$ python3 -q
>>> import numpy as np
>>> np.set_printoptions(precision=1, suppress=True, linewidth=200, legacy="1.25")
>>> out = np.array([[3, 2, 1], [0, 2, 0], [0, 2, 0]])
>>> C = np.array([[1]])
>>> X = np.block([[out, np.array([[9], [5], [9]])], [np.zeros((1, 3)), C]])
>>> print(X)
[[3. 2. 1. 9.]
 [0. 2. 0. 5.]
 [0. 2. 0. 9.]
 [0. 0. 0. 1.]]
>>> # null space of dimension 1
>>> print(round(float(np.linalg.det(2 * X)), 1), round(float(np.linalg.det(X)), 1))
0.0 0.0
>>> print(np.round(np.linalg.det(X[::-1]), 1))
0.0
>>> U, sig, VT = np.linalg.svd(X)
>>> V = VT[:(sig > 1e-8).sum()]
>>> rng = np.random.default_rng(97)
>>> vec = X[2] + -3 * X[0] + rng.integers(2) * np.eye(4)[1]
>>> print(vec)
[ -9.  -4.  -3. -18.]
>>> print(np.linalg.matrix_rank(np.vstack([X, vec])))
3
>>> print(np.round(V.T @ V, 1) + 0)
[[0.9 0.  0.3 0. ]
 [0.  1.  0.  0. ]
 [0.3 0.  0.1 0. ]
 [0.  0.  0.  1. ]]
>>> print(np.count_nonzero(X))
9
>>> np.zeros(4, 4)
Traceback (most recent call last):
  File "<python-input-17>", line 1, in <module>
    np.zeros(4, 4)
    ~~~~~~~~^^^^^^
TypeError: Cannot interpret '4' as a data type
>>> print(X.shape)
(4, 4)
>>> print(X.sum(axis=1))
[15.  7. 11.  1.]
>>> print(np.allclose(X[:-1].T @ np.linalg.lstsq(X[:-1].T, X[-1])[0], X[-1]))
True
>>> print(np.abs(np.diag(np.linalg.qr(X)[1])) > 1e-9)
[ True  True False  True]
>>> print(round(np.trace(np.linalg.pinv(X) @ X), 1))
3.0
>>> m1 = np.loadtxt("w.csv", delimiter=",")
>>> print(m1)
[[0. 2. 0. 0.]
 [0. 0. 0. 1.]
 [0. 0. 0. 0.]
 [0. 0. 2. 0.]]
>>> # looks like rank 3
>>> rk = np.linalg.matrix_rank(X)
>>> print(rk)
3
>>> null = np.linalg.svd(X)[2][rk:].T
>>> print(np.round(null[:, 0] / null[np.abs(null[:, 0]).round(6).argmax(), 0], 1) + 0)
[-0.3  0.   1.   0. ]
>>> print([int(np.linalg.matrix_rank(X[:i])) for i in range(1, len(X) + 1)])
[1, 2, 3, 3]
>>> print(np.round(X @ null, 1) + 0)
[[0.]
 [0.]
 [0.]
 [0.]]
>>> print([int(np.linalg.matrix_rank(np.delete(X, i, axis=0))) for i in range(4)])
[2, 3, 3, 3]
>>> print(np.linalg.matrix_rank(X.T @ X), np.linalg.matrix_rank(X @ X.T))
3 3
